$ python -q
>>> import numpy as np
>>> np.set_printoptions(precision=1, suppress=True, linewidth=120, sign=" ")
>>> O, _ = np.linalg.qr(np.array([[0.6, 0.5, 0.5, 1.2, -0.4],
...     [-0.4, -0.1, -0.8, -0.3, -0.5],
...     [-0.7, -1.6, 1.5, 0.2, 1.3],
...     [-0.1, 2.0, -0.2, 1.0, -0.4],
...     [0.4, 0.9, 2.1, 0.3, -1.0]]))
>>> W0 = -3 * O
>>> W0
array([[ 1.7, -0.4,  0.2,  2.3,  1. ],
       [-1.1,  0.6, -0.6, -0.2,  2.7],
       [-1.9, -0.8,  1.8,  1.1, -0.1],
       [-0.3,  2.8,  0.3,  0.9, -0.6],
       [ 1.1,  0.5,  2.3, -1.3,  0.8]])
>>> np.linalg.norm(W0, axis=0)
array([ 3.,  3.,  3.,  3.,  3.])
>>> round(float(W0[:, 4] @ W0[:, 3]), 1)
-0.0
>>> rng = np.random.default_rng(786)
>>> out = W0 + rng.integers(-2, 3, (5, 1)) @ rng.integers(-2, 3, (1, 5))
>>> out.round(1) + 0
array([[-0.3, -2.4, -1.8,  4.3,  0. ],
       [ 2.9,  4.6,  3.4, -4.2,  4.7],
       [-1.9, -0.8,  1.8,  1.1, -0.1],
       [-4.3, -1.2, -3.7,  4.9, -2.6],
       [ 5.1,  4.5,  6.3, -5.3,  2.8]])
>>> np.linalg.matrix_rank(out - W0, tol=1e-8)
np.int64(1)
>>> out - W0
array([[-2., -2., -2.,  2., -1.],
       [ 4.,  4.,  4., -4.,  2.],
       [ 0.,  0.,  0.,  0.,  0.],
       [-4., -4., -4.,  4., -2.],
       [ 4.,  4.,  4., -4.,  2.]])
>>> O, Rm = np.linalg.qr(out)
>>> O.round(1) + 0
array([[ 0. ,  0.6,  0.1,  0.8, -0.3],
       [ 0.4, -0.6,  0.2,  0.2, -0.6],
       [-0.3, -0.2, -0.9,  0.1, -0.3],
       [-0.6, -0.5,  0.2,  0.5,  0.4],
       [ 0.7, -0.1, -0.3,  0.4,  0.6]])
>>> np.trace(O @ O.T)
np.float64(5.0)
>>> np.abs(np.diag(Rm))
array([ 7.5,  3.9,  3.6,  3. ,  2.3])
>>> np.round(O @ Rm, 1) + 0
array([[-0.3, -2.4, -1.8,  4.3,  0. ],
       [ 2.9,  4.6,  3.4, -4.2,  4.7],
       [-1.9, -0.8,  1.8,  1.1, -0.1],
       [-4.3, -1.2, -3.7,  4.9, -2.6],
       [ 5.1,  4.5,  6.3, -5.3,  2.8]])
>>> np.allclose(Rm.T @ Rm, out.T @ out)
True
>>> print(np.round(O.T @ O, 1) + 0)
[[ 1.  0.  0.  0.  0.]
 [ 0.  1.  0.  0.  0.]
 [ 0.  0.  1.  0.  0.]
 [ 0.  0.  0.  1.  0.]
 [ 0.  0.  0.  0.  1.]]
>>> O.shape, Rm.shape
((5, 5), (5, 5))
>>> vec = np.array([-1, 8, 0, 5, 2])
>>> h = np.maximum(W0 @ vec, 0)
>>> np.flatnonzero(h > 1e-9)
array([ 0,  1,  2,  3])
>>> print(W0.T @ h)
[-6.3 73.1  5.5 41.8 20. ]
>>> h
array([  8.2,  10.3,   0.7,  25.8,   0. ])
>>> np.tanh(W0 @ vec)
array([ 1. ,  1. ,  0.6,  1. , -1. ])
>>> def softmax(z):
...     e = np.exp(z - z.max(axis=-1, keepdims=True))
...     return e / e.sum(axis=-1, keepdims=True)
... 
>>> softmax(W0).sum(axis=1)
array([ 1.,  1.,  1.,  1.,  1.])
>>> scores = W0 @ W0.T / np.sqrt(5)
>>> softmax(scores)[3] @ W0
array([-0.3,  2.6,  0.4,  0.9, -0.5])
>>> M = np.load("mat.npy")
>>> print(M)
[[ 1  0  0  0  0  0  0  0  0  0  0  0]
 [-3  1  0  0  0  0  0  0  0  0  0  0]
 [-2  2  1  0  0  0  0  0  0  0  0  0]
 [-3 -3  1  1  0  0  0  0  0  0  0  0]
 [ 1 -3 -1  1  1  0  0  0  0  0  0  0]
 [-1  0  3 -3  1  1  0  0  0  0  0  0]
 [-1 -3  2 -2  0  3  1  0  0  0  0  0]
 [ 0 -2 -3  3 -3 -2 -1  1  0  0  0  0]
 [ 2 -3  3 -3 -1 -2  0 -3  1  0  0  0]
 [ 0  1 -1  1  3 -2  3  1  0  1  0  0]
 [ 1  3  1  3 -2 -2  2 -1 -3 -2  1  0]
 [ 3  1  3 -1 -2 -3  3  1 -2  2  0  1]]
>>> # triangular, det is the product of the diagonal
>>> Uu, sigma, VT = np.linalg.svd(M)
>>> print(sigma.round(1) + 0)
[ 9.7  9.   7.3  5.5  4.9  3.7  3.6  1.4  0.8  0.5  0.   0. ]
>>> out = Uu[:, :11] @ np.diag(sigma[:11]) @ VT[:11]
>>> np.round(np.linalg.norm(M - out, 2), 1), round(float(sigma[11]), 1)
(np.float64(0.0), 0.0)
>>> np.round(np.linalg.norm(M - out) / np.linalg.norm(M), 1)
np.float64(0.0)
>>> out.round(1) + 0
array([[ 1.,  0.,  0.,  0.,  0.,  0.,  0.,  0.,  0.,  0.,  0.,  0.],
       [-3.,  1.,  0.,  0.,  0.,  0.,  0.,  0.,  0.,  0.,  0.,  0.],
       [-2.,  2.,  1.,  0.,  0.,  0.,  0.,  0.,  0.,  0.,  0.,  0.],
       [-3., -3.,  1.,  1.,  0.,  0.,  0.,  0.,  0.,  0.,  0.,  0.],
       [ 1., -3., -1.,  1.,  1.,  0.,  0.,  0.,  0.,  0.,  0.,  0.],
       [-1.,  0.,  3., -3.,  1.,  1.,  0.,  0.,  0.,  0.,  0.,  0.],
       [-1., -3.,  2., -2.,  0.,  3.,  1.,  0.,  0.,  0.,  0.,  0.],
       [ 0., -2., -3.,  3., -3., -2., -1.,  1.,  0.,  0.,  0.,  0.],
       [ 2., -3.,  3., -3., -1., -2.,  0., -3.,  1.,  0.,  0.,  0.],
       [ 0.,  1., -1.,  1.,  3., -2.,  3.,  1.,  0.,  1.,  0.,  0.],
       [ 1.,  3.,  1.,  3., -2., -2.,  2., -1., -3., -2.,  1.,  0.],
       [ 3.,  1.,  3., -1., -2., -3.,  3.,  1., -2.,  2.,  0.,  1.]])
>>> np.linalg.matrix_rank(M, rtol=0.05)
np.int64(10)
>>> np.linalg.matrix_rank(out)
np.int64(11)
>>> arr = np.loadtxt("sample3.csv", delimiter=",")
>>> print(arr)
[[-35.9 -62.8   0.    8.7 -26.5 -45.3  18.1  -8.9  71.5  27.1  27.1 -27. ]
 [-32.3 -55.9  -0.1   8.2 -24.1 -40.1  16.1  -7.8  64.1  23.8  24.  -24.1]
 [ 28.2  49.3   0.   -6.9  21.   35.1 -13.8   6.4 -55.9 -20.9 -21.2  20.7]
 [ -0.2   0.3   0.4   0.   -0.2   0.2   0.1  -0.2   0.    0.6   0.1  -0.1]
 [ -4.1  -6.9   0.2   0.7  -3.1  -5.4   2.2  -0.6   7.1   3.    2.8  -3. ]
 [ -4.1  -7.   -0.1   1.2  -3.   -4.7   1.6  -0.8   7.9   2.6   3.4  -3.2]
 [-24.  -42.6   0.    6.  -18.  -29.9  12.4  -6.   47.8  17.6  18.4 -17.9]
 [-20.  -35.1   0.1   5.2 -15.1 -24.7  10.   -5.3  40.4  15.   14.6 -15.3]
 [-15.9 -28.3   0.1   4.2 -11.6 -19.7   7.4  -4.1  31.8  11.7  12.  -11.8]]
>>> out = arr + rng.integers(-2, 3, (9, 1)) @ rng.integers(-2, 3, (1, 12))
>>> print(out)
[[-39.9 -66.8   4.    4.7 -26.5 -43.3  18.1  -4.9  71.5  25.1  25.1 -31. ]
 [-32.3 -55.9  -0.1   8.2 -24.1 -40.1  16.1  -7.8  64.1  23.8  24.  -24.1]
 [ 32.2  53.3  -4.   -2.9  21.   33.1 -13.8   2.4 -55.9 -18.9 -19.2  24.7]
 [  1.8   2.3  -1.6   2.   -0.2  -0.8   0.1  -2.2   0.    1.6   1.1   1.9]
 [ -0.1  -2.9  -3.8   4.7  -3.1  -7.4   2.2  -4.6   7.1   5.    4.8   1. ]
 [ -6.1  -9.    1.9  -0.8  -3.   -3.7   1.6   1.2   7.9   1.6   2.4  -5.2]
 [-22.  -40.6  -2.    8.  -18.  -30.9  12.4  -8.   47.8  18.6  19.4 -15.9]
 [-22.  -37.1   2.1   3.2 -15.1 -23.7  10.   -3.3  40.4  14.   13.6 -17.3]
 [-15.9 -28.3   0.1   4.2 -11.6 -19.7   7.4  -4.1  31.8  11.7  12.  -11.8]]
>>> out - arr
array([[-4., -4.,  4., -4.,  0.,  2.,  0.,  4.,  0., -2., -2., -4.],
       [ 0.,  0.,  0.,  0.,  0.,  0.,  0.,  0.,  0.,  0.,  0.,  0.],
       [ 4.,  4., -4.,  4.,  0., -2.,  0., -4.,  0.,  2.,  2.,  4.],
       [ 2.,  2., -2.,  2.,  0., -1.,  0., -2.,  0.,  1.,  1.,  2.],
       [ 4.,  4., -4.,  4.,  0., -2.,  0., -4.,  0.,  2.,  2.,  4.],
       [-2., -2.,  2., -2.,  0.,  1.,  0.,  2.,  0., -1., -1., -2.],
       [ 2.,  2., -2.,  2.,  0., -1.,  0., -2.,  0.,  1.,  1.,  2.],
       [-2., -2.,  2., -2.,  0.,  1.,  0.,  2.,  0., -1., -1., -2.],
       [ 0.,  0.,  0.,  0.,  0.,  0.,  0.,  0.,  0.,  0.,  0.,  0.]])
>>> np.linalg.matrix_rank(out - arr, tol=1e-8)
np.int64(1)
>>> print(np.abs(out - arr).sum(axis=1))
[ 30.   0.  30.  15.  30.  15.  15.  15.   0.]
>>> cov = out.T @ out
>>> (out @ out.T).shape
(9, 9)
>>> print(np.linalg.svd(out, compute_uv=False) ** 2)
[ 54352.     320.7      1.9      1.5      0.6      0.5      0.4      0.3      0.1]
>>> np.allclose(cov, cov.T)
True
>>> np.diag(cov)
array([  4933.4,  14348.3,     61. ,    216.3,   2429.3,   6552.2,   1093.2,    209.8,  17386.9,   2262.6,   2310. ,
         2874.9])
>>> np.round(np.trace(cov), 1), round((out ** 2).sum(), 1)
(np.float64(54677.9), np.float64(54677.9))
>>> np.round(np.linalg.eigvalsh(cov)[::-1], 1) + 0
array([ 54352. ,    320.7,      1.9,      1.5,      0.6,      0.5,      0.4,      0.3,      0.1,      0. ,      0. ,
            0. ])
>>> Uu, sigma, VT = np.linalg.svd(arr)
>>> sigma
array([ 231.2,    1.4,    1.2,    0.8,    0.8,    0.7,    0.6,    0.5,    0.2])
>>> out = Uu[:, :1] @ np.diag(sigma[:1]) @ VT[:1]
>>> np.linalg.matrix_rank(arr, rtol=0.05)
np.int64(1)
>>> np.round(np.abs(arr - out).max(), 1)
np.float64(0.6)
